$ python3 -q
>>> import numpy as np
>>> from numpy import linalg as LA
>>> np.set_printoptions(precision=4, suppress=True, linewidth=120)
>>> rnd = lambda a: np.round(a, 4) + 0
>>> C = np.array([[2, 0, 3, -3, 2, 2, -2, -3, 3, 3], [3, 0, 1, 0, -3, 3, 0, 0, 3, 3]])
>>> rng = np.random.default_rng(3)
>>> A = rng.normal(size=(38, 2)) @ C + np.array([1, 0, 0, 0, 0, 4, 2, 5, 0, 2])
>>> rnd(A)
array([[ -2.5852,   0.    ,   3.5671,  -6.1228,  11.7488,   0.4148,  -2.0818,  -1.1228,  -1.5442,   0.4558],
       [  0.1329,   0.    ,   0.6865,  -1.2543,   2.5395,   3.1329,   1.1638,   3.7457,  -0.449 ,   1.551 ],
       [ -0.5521,   0.    ,  -1.5735,   1.3579,  -0.2585,   2.4479,   2.9053,   6.3579,  -2.0047,  -0.0047],
       [ -3.7358,   0.    ,  -6.2919,   6.06  ,  -3.3442,  -0.7358,   6.04  ,  11.06  ,  -6.7558,  -4.7558],
       [  9.2386,   0.    ,   0.7274,   2.5956, -11.6994,  12.2386,   3.7304,   7.5956,   7.3734,   9.3734],
       [  0.3937,   0.    ,   0.3247,  -0.6774,   1.5095,   3.3937,   1.5484,   4.3226,  -0.3805,   1.6195],
       [ -1.5667,   0.    ,  -1.5119,   0.8439,   1.4416,   1.4333,   2.5626,   5.8439,  -2.848 ,  -0.848 ],
       [ -2.2827,   0.    ,  -3.5563,   3.1655,  -0.9379,   0.7173,   4.1103,   8.1655,  -4.3379,  -2.3379],
       [  1.2482,   0.    ,   1.2073,  -1.4458,   1.6796,   4.2482,   1.0361,   3.5542,   0.7302,   2.7302],
       [  2.3161,   0.    ,   2.6735,  -2.8733,   2.5149,   5.3161,   0.0845,   2.1267,   2.2739,   4.2739],
       [  5.686 ,   0.    ,   1.6186,  -0.0728,  -4.5889,   8.686 ,   1.9515,   4.9272,   4.7102,   6.7102],
       [  0.5745,   0.    ,   1.1301,  -1.6353,   2.6059,   3.5745,   0.9098,   3.3647,   0.1196,   2.1196],
       [  2.2559,   0.    ,  -0.008 ,   0.5485,  -1.9873,   5.2559,   2.3657,   5.5485,   1.0731,   3.0731],
       [  4.0613,   0.    ,   5.5356,  -5.8053,   4.679 ,   7.0613,  -1.8702,  -0.8053,   4.9964,   6.9964],
       [  3.5198,   0.    ,   0.2716,   0.7307,  -3.4941,   6.5198,   2.4871,   5.7307,   2.2763,   4.2763],
       [ -1.6481,   0.    ,  -2.9511,   2.6594,  -0.8978,   1.3519,   3.7729,   7.6594,  -3.5345,  -1.5345],
       [  4.5061,   0.    ,   3.228 ,  -2.6476,   0.024 ,   7.5061,   0.2349,   2.3524,   4.3887,   6.3887],
       [  3.1933,   0.    ,   0.9447,  -0.2746,  -1.8273,   6.1933,   1.817 ,   4.7254,   2.2849,   4.2849],
       [ -1.5924,   0.    ,  -7.4632,   8.4845,  -8.7202,   1.4076,   7.6563,  13.4845,  -5.4206,  -3.4206],
       [ -5.9251,   0.    ,  -4.5476,   2.8789,   3.0866,  -2.9251,   3.9193,   7.8789,  -7.8848,  -5.8848],
       [  3.6545,   0.    ,   1.5299,  -0.8293,  -1.5487,   6.6545,   1.4471,   4.1707,   2.931 ,   4.931 ],
       [ -3.1188,   0.    ,  -2.4107,   1.3343,   2.3397,  -0.1188,   2.8895,   6.3343,  -4.5635,  -2.5635],
       [  0.894 ,   0.    ,   0.0256,  -0.0784,   0.2105,   3.894 ,   1.9478,   4.9216,  -0.0799,   1.9201],
       [  6.0534,   0.    ,   4.9642,  -4.2168,   0.569 ,   9.0534,  -0.8112,   0.7832,   6.459 ,   8.459 ],
       [  4.7225,   0.    ,   1.6931,  -0.5814,  -2.9473,   7.7225,   1.6124,   4.4186,   3.9163,   5.9163],
       [ -2.1887,   0.    ,  -1.5425,   0.6166,   2.3667,   0.8113,   2.411 ,   5.6166,  -3.3943,  -1.3943],
       [  3.9157,   0.    ,   2.3347,  -1.7522,  -0.5795,   6.9157,   0.8319,   3.2478,   3.4998,   5.4998],
       [ -1.7781,   0.    ,  -1.4273,   0.6445,   1.9188,   1.2219,   2.4297,   5.6445,  -2.9929,  -0.9929],
       [ -6.0234,   0.    ,  -1.8064,  -0.6875,   7.94  ,  -3.0234,   1.5417,   4.3125,  -6.7942,  -4.7942],
       [  3.8544,   0.    ,   2.5617,  -2.0704,  -0.0939,   6.8544,   0.6198,   2.9296,   3.5445,   5.5445],
       [ -2.0937,   0.    ,  -4.8552,   4.9166,  -3.4618,   0.9063,   5.2777,   9.9166,  -4.7325,  -2.7325],
       [  1.3435,   0.    ,  -2.1351,   2.8923,  -4.1999,   4.3435,   3.9282,   7.8923,  -0.6206,   1.3794],
       [ -5.8118,   0.    ,  -7.017 ,   6.1025,  -1.3249,  -2.8118,   6.0683,  11.1025,  -8.846 ,  -6.846 ],
       [  5.8884,   0.    ,   3.2851,  -2.1287,  -2.05  ,   8.8884,   0.5808,   2.8713,   5.5979,   7.5979],
       [ -4.8101,   0.    ,  -6.9721,   6.474 ,  -2.8219,  -1.8101,   6.316 ,  11.474 ,  -7.9681,  -5.9681],
       [ -0.1716,   0.    ,   0.3748,  -0.9841,   2.4837,   2.8284,   1.344 ,   4.0159,  -0.8436,   1.1564],
       [  0.6076,   0.    ,   3.5807,  -4.7719,   6.755 ,   3.6076,  -1.1813,   0.2281,   1.1982,   3.1982],
       [ -1.4362,   0.    ,   0.0152,  -1.0636,   3.8543,   1.5638,   1.2909,   3.9364,  -2.0816,  -0.0816]])
>>> left, sig, VT = LA.svd(A)
>>> np.argmax(sig[:-1] / (sig[1:] + 1e-6)) + 1
np.int64(3)
>>> other = left[:, :3] @ np.diag(sig[:3]) @ VT[:3]
>>> rnd(np.abs(A - other).max())
np.float64(0.0)
>>> rnd(LA.norm(A - other, 2)), rnd(sig[3])
(np.float64(0.0), np.float64(0.0))
